$ ipython --no-banner

In [1]: import numpy as np

In [2]: import numpy.linalg as la

In [3]: np.set_printoptions(precision=3, suppress=True, linewidth=120)

In [4]: def tidy(a):
   ...:     return np.round(a, 3) + 0
   ...: 

In [5]: X = np.load("arr.npy")

In [6]: X
Out[6]: 
array([[ 0,  0, -2,  1,  0,  0,  3, -3,  0, -3],
       [ 0, -1,  2,  0,  0,  0, -1,  0,  0,  0],
       [-2,  2,  2,  0,  0, -3,  0,  1,  0,  0],
       [ 0,  0,  0,  0,  0,  0,  3,  0,  0,  0],
       [ 1, -1,  0,  3,  0,  2,  3, -3,  2,  0],
       [ 0,  0,  0,  2,  0,  0,  0,  0,  0, -2],
       [ 0,  0,  0,  0,  0, -1,  0,  2,  0,  0]])

In [7]: x0 = np.array([2, 2, 0, 2, 1, 2, 1, 2, 2, 3])

In [8]: h1 = np.maximum(X @ x0, 0)

In [9]: h1
Out[9]: array([ 0,  0,  0,  3, 11,  0,  2])

In [10]: X * (h1 > 1e-9)[:, None]
Out[10]: 
array([[ 0,  0,  0,  0,  0,  0,  0,  0,  0,  0],
       [ 0,  0,  0,  0,  0,  0,  0,  0,  0,  0],
       [ 0,  0,  0,  0,  0,  0,  0,  0,  0,  0],
       [ 0,  0,  0,  0,  0,  0,  3,  0,  0,  0],
       [ 1, -1,  0,  3,  0,  2,  3, -3,  2,  0],
       [ 0,  0,  0,  0,  0,  0,  0,  0,  0,  0],
       [ 0,  0,  0,  0,  0, -1,  0,  2,  0,  0]])

In [11]: np.maximum(X @ (3 * x0), 0)
Out[11]: array([ 0,  0,  0,  9, 33,  0,  6])

In [12]: np.maximum(X @ x0, 0) - np.maximum(-X @ x0, 0)
Out[12]: array([-10,  -3,  -4,   3,  11,  -2,   2])

In [13]: A = np.load("x.npy")

In [14]: A
Out[14]: 
array([[  2.792,   8.374, -10.634,   1.605,  -4.135,  -3.892,   7.847,  -0.674],
       [  0.657,   0.281,  -1.658,  -1.679,   2.981,   3.106,   2.232,   4.197],
       [  2.414,   4.111,   6.854,  -1.705,   4.383,   2.1  ,  -1.632,  -1.289],
       [-12.113,  -4.855,  -9.654,   4.51 ,   1.736,  24.29 ,  -0.096,  -1.639],
       [ -9.599,   0.333,  -1.02 ,   4.004, -10.764,  11.113,   2.691,  -0.792],
       [ -0.275,   1.16 ,   1.714,   7.126,  -2.46 ,  -3.511,  -2.229,   5.331],
       [  2.105,   3.421,   7.433,  -2.419,  -8.243,   6.762,  -3.941,   5.592],
       [ -3.47 ,   4.423,   6.343,  -3.419,  12.53 , -14.325,   2.812,   1.538],
       [  5.232,  -3.624,   0.911,   4.927,  -6.676,   6.094,   2.686,  -0.603],
       [  2.85 ,  -2.214,   1.607,  17.473,  -7.197,  14.031,  -8.996,  -1.177],
       [  0.023,   5.939,   2.265,   0.155,   4.224, -13.296,   3.025,  -2.514],
       [ -0.251,  -5.445,  -7.019,   5.952,  19.441,  17.821,  -4.569,   5.578],
       [ -5.321,   0.408,   5.592,  -2.315,  10.497,  -1.799,  -6.589,   6.265],
       [  9.395,   0.64 ,   6.916,   7.338,  10.02 , -16.552,   7.71 ,  -0.621],
       [  2.894,   9.483,   3.876,  14.718,  -6.954,   2.3  ,   4.87 ,   0.34 ],
       [  9.017,   1.546,  -7.613, -14.526,   4.17 ,  -6.995,  -1.468,  -1.938],
       [  1.937,   2.279,   1.336,  -4.104,  -4.881,  -9.649,  13.94 ,  -0.571],
       [ -3.605,  -4.213,  -5.244,   6.012,  -0.751,  -4.115,  -6.441,  -0.1  ],
       [ -1.671,   6.76 ,  -1.154,  -6.08 ,  -6.384, -12.19 , -12.346,   7.768],
       [ -7.524,  -1.142,   6.784,  -8.345,  -2.634,   2.711,  -7.639,   4.831],
       [  3.649,  -2.592,   8.234,  11.264,  -5.521,   8.539,   8.539,   7.786],
       [-14.569,  -5.509, -14.548,   1.488,   8.248,  18.317,   6.307,   6.814],
       [  4.369,   5.137,   0.63 ,   1.069,  -9.875, -12.596,   2.527, -10.225],
       [  6.197,   1.214,  -1.71 ,   2.715,  -2.164,  -6.192,  20.126,   2.104],
       [  4.942,  -6.852, -10.129,   4.704, -10.459,  21.784,  -7.624,   3.196],
       [ -2.079,   2.009,  -3.958, -22.074,  -3.249,   2.126,  -2.298,  -1.753],
       [ -9.698,  -1.65 ,  -2.139,  -1.861,   8.283,   6.946,   1.876,   0.958],
       [ -6.695,  -5.108,  17.681,  -1.308,   2.944,  -2.892,  -0.201,  -9.011]])

In [15]: Ac = A - A.mean(axis=0)

In [16]: Uu, sigma, Vt = la.svd(Ac, full_matrices=False)

In [17]: la.matrix_rank(Ac)
Out[17]: np.int64(8)

In [18]: tidy((sigma ** 2).sum() ** 2 / (sigma ** 4).sum())
Out[18]: np.float64(4.522)

In [19]: np.abs(Vt[0]).argmax()
Out[19]: np.int64(5)

In [20]: tidy(sigma ** 2 / (sigma ** 2).sum())
Out[20]: array([0.381, 0.185, 0.135, 0.117, 0.073, 0.049, 0.04 , 0.02 ])
